$ ipython --no-banner

In [1]: import numpy as np

In [2]: import numpy.linalg as la

In [3]: np.set_printoptions(precision=3, suppress=True, linewidth=200)

In [4]: M = np.load("mat.npy")

In [5]: print(M)
[[-3  2  1  3 -3]
 [ 1 -2  3  1  2]
 [ 3 -1  2  1  3]
 [-3 -2 -2  0 -1]
 [-1 -2  7  5  1]]

In [6]: left, sigma, vt = la.svd(M, full_matrices=False)

In [7]: print(np.allclose(left * sigma @ vt, M))
True

In [8]: print(left.shape, sigma.shape, vt.shape)
(5, 5) (5,) (5, 5)

In [9]: print(np.round(left.T @ M @ vt.T, 3) + 0)
[[10.244  0.     0.     0.     0.   ]
 [ 0.     7.287  0.     0.     0.   ]
 [ 0.     0.     3.707  0.     0.   ]
 [ 0.     0.     0.     1.102  0.   ]
 [ 0.     0.     0.     0.     0.   ]]

In [10]: print(la.cond(M) > 100)
True

In [11]: print(round(la.norm(M, 2) / la.norm(M), 3))
0.779

In [12]: print([round(float(x), 3) for x in la.svd(M, compute_uv=False)[:3]])
[10.244, 7.287, 3.707]

In [13]: mat = np.loadtxt("run15.csv", delimiter=",")

In [14]: print(mat)
[[-6.749 -5.902 -4.429]
 [-3.511  9.197  1.756]
 [-1.548  9.535  2.587]
 [-6.162  7.868  0.343]
 [ 0.682 -9.543 -2.908]
 [-7.196  6.935 -0.345]
 [ 8.873  2.278  4.009]
 [-7.978  5.953 -0.957]
 [-5.881 -6.784 -4.403]
 [-4.973  8.615  1.026]
 [ 4.068 -9.013 -1.49 ]
 [-4.274 -7.998 -4.215]
 [ 2.25  -9.467 -2.307]
 [ 8.937 -4.046  1.94 ]]

In [15]: basis = mat[[6, 8]].astype(float)

In [16]: for _ in range(7):
    ...:     lab = la.norm(mat[:, None] - basis, axis=-1).argmin(axis=1)
    ...:     basis = np.array([mat[lab == j].mean(axis=0) for j in range(2)])
    ...: 

In [17]: print(lab)
[1 0 0 0 1 0 0 0 1 0 1 1 1 1]

In [18]: print(basis)
[[-3.214  7.197  1.203]
 [-0.138 -7.536 -2.545]]

In [19]: print(basis[1] - basis[0])
[  3.075 -14.733  -3.747]

In [20]: out = np.array([[-7, 5], [6, -5], [-9, 0]])

In [21]: print(np.einsum("ij->j", basis))
[-3.352 -0.339 -1.342]

In [22]: print(np.einsum("ik,kj->ij", basis, out))
[[ 54.854 -52.054]
 [-21.347  36.99 ]]

In [23]: print(basis @ out)
[[ 54.854 -52.054]
 [-21.347  36.99 ]]

In [24]: print(np.argsort(-la.norm(mat, axis=0).round(6), kind="stable")[:3])
[1 0 2]

In [25]: print([round(float(x), 3) for x in la.svd(mat, compute_uv=False)[:3]])
[30.653, 21.457, 0.0]

In [26]: print(la.matrix_rank(mat, rtol=0.1))
2

In [27]: print(np.unique(mat.round(6), axis=0).shape)
(14, 3)

In [28]: feats = np.load("arr.npy")

In [29]: print(feats)
[[ 0  0  1]
 [-3  1 -3]
 [-3  1  1]
 [-3  1  2]]

In [30]: left, sigma, vt = la.svd(feats)

In [31]: V = vt[:(sigma > 1e-8).sum()]

In [32]: rng = np.random.default_rng(413)

In [33]: x = feats[0] + 2 * feats[1] + rng.integers(2) * np.eye(3)[1]

In [34]: print(x)
[-6.  2. -5.]

In [35]: print(np.round(la.norm(x - V.T @ V @ x), 3))
0.0

In [36]: print(np.round(V.T @ V, 3) + 0)
[[ 0.9 -0.3  0. ]
 [-0.3  0.1  0. ]
 [ 0.   0.   1. ]]

In [37]: print(la.matrix_rank(np.vstack([feats, x])))
2

In [38]: print(np.allclose(V.T @ V @ x, x))
True

In [39]: print(np.round(la.norm(feats[1] - feats[3]), 3))
5.0

In [40]: print(la.norm(feats, axis=1).argmax())
1

In [41]: print(round(float(la.norm(feats[1], 1)), 3), np.round(la.norm(feats[1], np.inf), 3))
7.0 3.0

In [42]: print(round(float(la.norm(feats, "nuc")), 3))
9.35

In [43]: print(np.argsort(-la.norm(feats, axis=0).round(6), kind="stable")[:3])
[0 2 1]

In [44]: print(la.cond(feats) > 100)
True

In [45]: out = feats / la.norm(feats, axis=1, keepdims=True)

In [46]: cov = out @ out.T

In [47]: print((np.abs(cov) > 0.9).astype(int))
[[1 0 0 0]
 [0 1 0 0]
 [0 0 1 1]
 [0 0 1 1]]

In [48]: print(cov[1])
[-0.688  1.     0.484  0.245]

In [49]: K = np.array([[0, 0, 1, 3, -3],
    ...:     [0, -2, -2, 2, 3],
    ...:     [-1, -3, 3, -3, 0],
    ...:     [1, -2, 3, 3, -2],
    ...:     [-1, 0, -3, 2, -2]])

In [50]: print(np.unravel_index(np.abs(K).argmax(), K.shape))
(np.int64(0), np.int64(3))

In [51]: print(np.count_nonzero(K))
20

In [52]: K[5]
Traceback (most recent call last):
  Cell In[52], line 1
    K[5]
IndexError: index 5 is out of bounds for axis 0 with size 5


In [53]: print(np.round(la.norm(K), 3))
10.63

In [54]: print(K.sum(axis=0))
[-1 -7  2  7 -4]

In [55]: print(np.diff(K, axis=0))
[[ 0 -2 -3 -1  6]
 [-1 -1  5 -5 -3]
 [ 2  1  0  6 -2]
 [-2  2 -6 -1  0]]

In [56]: print(np.abs(K).max())
3

In [57]: print(K.sum(axis=1))
[ 1  1 -4  3 -4]

In [58]: print(la.matrix_rank(K))
5

In [59]: K[:, 5]
Traceback (most recent call last):
  Cell In[59], line 1
    K[:, 5]
IndexError: index 5 is out of bounds for axis 1 with size 5


In [60]: print(K.shape)
(5, 5)
